% python3 -q
>>> import numpy as np
>>> np.set_printoptions(precision=2, suppress=True, linewidth=200)
>>> def rd(a):
...     return np.round(a, 2) + 0
... 
>>> A2 = np.array([[3, 0], [-3, 0]])
>>> cent = np.array([[1, 3, 3, 3, -1],
...     [2, -2, 1, -1, 3],
...     [1, 2, 2, 1, 1],
...     [0, -2, -3, -1, 3],
...     [3, 3, 1, -2, -2]])
>>> data = np.block([[A2, np.array([[2, 0, 1, 0, 2], [2, 1, 1, 0, 1]])], [np.zeros((5, 2)), cent]])
>>> data
array([[ 3.,  0.,  2.,  0.,  1.,  0.,  2.],
       [-3.,  0.,  2.,  1.,  1.,  0.,  1.],
       [ 0.,  0.,  1.,  3.,  3.,  3., -1.],
       [ 0.,  0.,  2., -2.,  1., -1.,  3.],
       [ 0.,  0.,  1.,  2.,  2.,  1.,  1.],
       [ 0.,  0.,  0., -2., -3., -1.,  3.],
       [ 0.,  0.,  3.,  3.,  1., -2., -2.]])
>>> left, s, vt = np.linalg.svd(data)
>>> V = vt[:(s > 1e-8).sum()]
>>> rng = np.random.default_rng(777290)
>>> x0 = data[0] + 5 * data[1] + rng.integers(2) * np.eye(7)[0]
>>> x0
array([-11.,   0.,  12.,   5.,   6.,   0.,   7.])
>>> np.allclose(V.T @ V @ x0, x0)
True
>>> np.linalg.matrix_rank(np.vstack([data, x0]))
np.int64(6)
>>> rd(V.T @ V)
array([[1., 0., 0., 0., 0., 0., 0.],
       [0., 0., 0., 0., 0., 0., 0.],
       [0., 0., 1., 0., 0., 0., 0.],
       [0., 0., 0., 1., 0., 0., 0.],
       [0., 0., 0., 0., 1., 0., 0.],
       [0., 0., 0., 0., 0., 1., 0.],
       [0., 0., 0., 0., 0., 0., 1.]])
>>> rd(np.linalg.norm(x0 - V.T @ V @ x0))
np.float64(0.0)
>>> x0 = np.array([-3, 2, -1, 5, -7, 3, 3])
>>> data @ x0
array([-12.,   8.,  -1., -13.,   1.,  17.,  -7.])
>>> data @ np.ones(7)
array([ 8.,  2.,  9.,  3.,  7., -3.,  3.])
>>> (data @ x0).argmax()
np.int64(5)
>>> (data * x0).sum(axis=1)
array([-12.,   8.,  -1., -13.,   1.,  17.,  -7.])
>>> np.linalg.matrix_rank(data, rtol=0.1)
np.int64(5)
>>> rd(np.linalg.norm(data, 2) / np.linalg.norm(data))
np.float64(0.69)
>>> K = np.load("out11.npy")
>>> K
array([[ 1.96,  2.99,  4.97],
       [ 1.98,  2.98,  5.02],
       [ 2.03,  3.04,  5.01],
       [ 1.97,  2.99,  5.04],
       [ 1.96,  2.94,  5.01],
       [ 1.9 ,  3.07,  4.96],
       [ 1.97,  3.  ,  5.03],
       [ 1.98,  2.91,  5.04],
       [ 1.99,  2.94,  4.98],
       [ 2.09,  2.88,  5.03],
       [ 2.09,  3.02,  4.92],
       [ 2.01,  2.97,  5.01],
       [ 2.04,  3.08,  4.97],
       [ 1.96,  3.06,  5.05],
       [ 1.99,  3.11,  4.98],
       [ 0.06,  3.99,  0.91],
       [ 0.08,  4.03,  0.98],
       [-0.03,  4.02,  1.07],
       [ 0.08,  4.01,  0.99],
       [ 0.01,  3.96,  1.04],
       [ 0.03,  4.13,  1.06],
       [-0.08,  3.96,  0.98],
       [-0.01,  4.04,  0.94],
       [ 0.08,  4.04,  0.95],
       [ 0.  ,  3.93,  0.96],
       [ 0.09,  3.99,  0.95],
       [-0.07,  3.98,  0.97],
       [-0.02,  4.01,  1.02],
       [-0.05,  4.01,  1.06],
       [-0.02,  4.02,  0.97]])
>>> x0 = np.array([2, 3, 3])
>>> rhs = K @ x0
>>> rd(np.linalg.pinv(K) @ K)
array([[1., 0., 0.],
       [0., 1., 0.],
       [0., 0., 1.]])
>>> rd(np.linalg.lstsq(K, rhs)[0])
array([2., 3., 3.])
>>> rhs = rhs + 0.05 * rng.normal(size=30)
>>> rd(rhs)
array([27.72, 27.94, 28.3 , 28.03, 27.72, 27.87, 27.95, 27.8 , 27.73, 27.85, 27.94, 27.93, 28.15, 28.22, 28.31, 14.82, 15.2 , 15.11, 15.18, 14.94, 15.69, 14.61, 14.99, 15.17, 14.67, 14.96, 14.76,
       15.05, 15.1 , 14.98])
>>> c, *_ = np.linalg.lstsq(K, rhs)
>>> rd(np.linalg.norm(rhs - K @ c))
np.float64(0.26)
>>> [round(float(np.linalg.norm(np.linalg.solve(K.T @ K + lam * np.eye(3), K.T @ rhs))), 2) for lam in (0, 1, 10, 100)]
[4.71, 4.6, 4.55, 4.04]
>>> c.round()
array([2., 3., 3.])
